$ python3 -q
>>> import numpy as np
>>> np.set_printoptions(suppress=True, linewidth=160)
>>> def rd(a):
...     return np.round(a, 2) + 0
... 
>>> arr = np.load("sample3.npy")
>>> print(arr)
[[ 4 -2 -2  4  0  0  1 -1  1  0 -2  2]
 [-2 -4  0 -1  4 -3 -1 -4 -2  0 -3  1]
 [-2  0  4 -2 -1 -3 -1 -4  1  1  0 -1]
 [ 4 -1 -2  2  0  3  2  0  3  4 -1 -4]
 [ 0  4 -1  0 -4  1  1  2 -1  0  2 -3]
 [ 0 -3 -3  3  1 -2 -2  0  0  0 -1 -3]
 [ 1 -1 -1  2  1 -2  0 -1  3  3 -1 -2]
 [-1 -4 -4  0  2  0 -1  4  3 -1 -4 -1]
 [ 1 -2  1  3 -1  0  3  3 -4 -2 -2  4]
 [ 0  0  1  4  0  0  3 -1 -2  0 -4  0]
 [-2 -3  0 -1  2 -1 -1 -4 -2 -4 -2  3]
 [ 2  1 -1 -4 -3 -3 -2 -1  4  0  3  0]]
>>> def softmax(z):
...     e = np.exp(z - z.max(axis=-1, keepdims=True))
...     return e / e.sum(axis=-1, keepdims=True)
... 
>>> print(rd(softmax(arr[8])))
[0.02 0.   0.02 0.16 0.   0.01 0.16 0.16 0.   0.   0.   0.45]
>>> att = arr @ arr.T / np.sqrt(12)
>>> print(softmax(att).round(6).argmax(axis=1))
[ 0  1  2  3  4  5  6  7  8  9 10 11]
>>> print(rd(softmax(att)))
[[1.   0.   0.   0.   0.   0.   0.   0.   0.   0.   0.   0.  ]
 [0.   1.   0.   0.   0.   0.   0.   0.   0.   0.   0.   0.  ]
 [0.   0.   1.   0.   0.   0.   0.   0.   0.   0.   0.   0.  ]
 [0.   0.   0.   1.   0.   0.   0.   0.   0.   0.   0.   0.  ]
 [0.   0.   0.   0.   1.   0.   0.   0.   0.   0.   0.   0.  ]
 [0.   0.   0.   0.   0.   0.96 0.   0.04 0.   0.   0.   0.  ]
 [0.   0.   0.   0.42 0.   0.02 0.56 0.   0.   0.   0.   0.  ]
 [0.   0.   0.   0.   0.   0.   0.   1.   0.   0.   0.   0.  ]
 [0.   0.   0.   0.   0.   0.   0.   0.   1.   0.   0.   0.  ]
 [0.   0.   0.   0.   0.   0.   0.   0.   0.03 0.97 0.   0.  ]
 [0.   0.04 0.   0.   0.   0.   0.   0.   0.   0.   0.96 0.  ]
 [0.   0.   0.   0.   0.   0.   0.   0.   0.   0.   0.   1.  ]]
>>> vals, vecs = np.linalg.eigh(arr)
>>> print(rd(vecs @ np.diag(vals) @ vecs.T))
[[ 4. -2. -2.  4.  0.  0.  1. -1.  1.  0. -2.  2.]
 [-2. -4.  0. -1.  4. -3. -1. -4. -2.  0. -3.  1.]
 [-2.  0.  4. -2. -1. -3. -1. -4.  1.  1.  0. -1.]
 [ 4. -1. -2.  2.  0.  3.  2.  0.  3.  4. -1. -4.]
 [ 0.  4. -1.  0. -4.  1.  1.  2. -1.  0.  2. -3.]
 [ 0. -3. -3.  3.  1. -2. -2.  0.  0.  0. -1. -3.]
 [ 1. -1. -1.  2.  1. -2.  0. -1.  3.  3. -1. -2.]
 [-1. -4. -4.  0.  2.  0. -1.  4.  3. -1. -4. -1.]
 [ 1. -2.  1.  3. -1.  0.  3.  3. -4. -2. -2.  4.]
 [ 0.  0.  1.  4.  0.  0.  3. -1. -2.  0. -4.  0.]
 [-2. -3.  0. -1.  2. -1. -1. -4. -2. -4. -2.  3.]
 [ 2.  1. -1. -4. -3. -3. -2. -1.  4.  0.  3.  0.]]
>>> print(rd(vals))
[-14.66 -11.93  -5.33  -3.59  -2.67  -0.39   0.66   2.17   4.58   6.91   8.74  13.49]
>>> print(rd(np.linalg.svd(arr, compute_uv=False)))
[14.66 13.49 11.93  8.74  6.91  5.33  4.58  3.59  2.67  2.17  0.66  0.39]
>>> print(np.all(np.linalg.eigvalsh(arr) > 0))
False
>>> Y = np.array([[2, 2, 1, -2], [-2, 2, 1, 0], [-1, 1, 2, 1], [-1, -1, 2, 1]])
>>> Z = np.array([[-2, 3], [-1, -3]])
>>> J = np.block([[Y, np.zeros((4, 2))], [np.zeros((2, 4)), Z]])
>>> print(J)
[[ 2.  2.  1. -2.  0.  0.]
 [-2.  2.  1.  0.  0.  0.]
 [-1.  1.  2.  1.  0.  0.]
 [-1. -1.  2.  1.  0.  0.]
 [ 0.  0.  0.  0. -2.  3.]
 [ 0.  0.  0.  0. -1. -3.]]
>>> # 2 groups of indices that never mix
>>> Y = np.array([[4, 1, -1],
...     [3, -4, 3],
...     [-5, -1, -4],
...     [-2, -5, -4],
...     [5, 0, 1],
...     [0, 5, 5]])
>>> print(J @ Y)
[[ 13.   3.   8.]
 [ -7. -11.   4.]
 [-13. -12.  -8.]
 [-19.  -4. -14.]
 [-10.  15.  13.]
 [ -5. -15. -16.]]
>>> print(np.vstack([J, Y.T]).shape)
(9, 6)
>>> print(np.linalg.matrix_rank(np.vstack([J, Y.T])))
6
>>> t = np.radians(180)
>>> R = np.eye(6)
>>> R[2, 2] = R[4, 4] = np.cos(t)
>>> R[2, 4], R[4, 2] = -np.sin(t), np.sin(t)
>>> print(rd(R))
[[ 1.  0.  0.  0.  0.  0.]
 [ 0.  1.  0.  0.  0.  0.]
 [ 0.  0. -1.  0.  0.  0.]
 [ 0.  0.  0.  1.  0.  0.]
 [ 0.  0.  0.  0. -1.  0.]
 [ 0.  0.  0.  0.  0.  1.]]
>>> Y = J @ R.T
>>> print(np.allclose(J @ J.T, Y @ Y.T))
True
>>> print(rd(np.linalg.svd(J, compute_uv=False)), rd(np.linalg.svd(Y, compute_uv=False)))
[4.32 4.14 3.76 2.09 2.08 0.62] [4.32 4.14 3.76 2.09 2.08 0.62]
>>> print(np.allclose(np.linalg.norm(J, axis=1), np.linalg.norm(Y, axis=1)))
True
>>> print(np.abs(Y - J).max(axis=0))
[0. 0. 4. 0. 4. 0.]
>>> print(rd(Y))
[[ 2.  2. -1. -2.  0.  0.]
 [-2.  2. -1.  0.  0.  0.]
 [-1.  1. -2.  1.  0.  0.]
 [-1. -1. -2.  1.  0.  0.]
 [ 0.  0.  0.  0.  2.  3.]
 [ 0.  0.  0.  0.  1. -3.]]
>>> u = np.array([-1, -1])
>>> print(np.correlate(J[1], J[0], "full"))
[ 0.  0.  4. -6. -4.  1.  6.  2.  0.  0.  0.]
>>> x = np.array([5, 7, 1, 1, 7, 1, 4, 4, 6, 2, 5, 4])
>>> print(np.einsum("ij,j->i", arr, x))
[ 12 -57 -34  29   4 -41  11 -19 -10 -19 -57  15]
>>> print(arr @ np.eye(12)[0])
[ 4. -2. -2.  4.  0.  0.  1. -1.  1.  0. -2.  2.]
>>> print((arr @ x).argmax())
3
>>> print(arr @ x)
[ 12 -57 -34  29   4 -41  11 -19 -10 -19 -57  15]
>>> print(arr * x)
[[ 20 -14  -2   4   0   0   4  -4   6   0 -10   8]
 [-10 -28   0  -1  28  -3  -4 -16 -12   0 -15   4]
 [-10   0   4  -2  -7  -3  -4 -16   6   2   0  -4]
 [ 20  -7  -2   2   0   3   8   0  18   8  -5 -16]
 [  0  28  -1   0 -28   1   4   8  -6   0  10 -12]
 [  0 -21  -3   3   7  -2  -8   0   0   0  -5 -12]
 [  5  -7  -1   2   7  -2   0  -4  18   6  -5  -8]
 [ -5 -28  -4   0  14   0  -4  16  18  -2 -20  -4]
 [  5 -14   1   3  -7   0  12  12 -24  -4 -10  16]
 [  0   0   1   4   0   0  12  -4 -12   0 -20   0]
 [-10 -21   0  -1  14  -1  -4 -16 -12  -8 -10  12]
 [ 10   7  -1  -4 -21  -3  -8  -4  24   0  15   0]]
>>> print(np.linalg.norm(arr @ x) <= np.linalg.norm(arr, 2) * np.linalg.norm(x) + 1e-9)
True
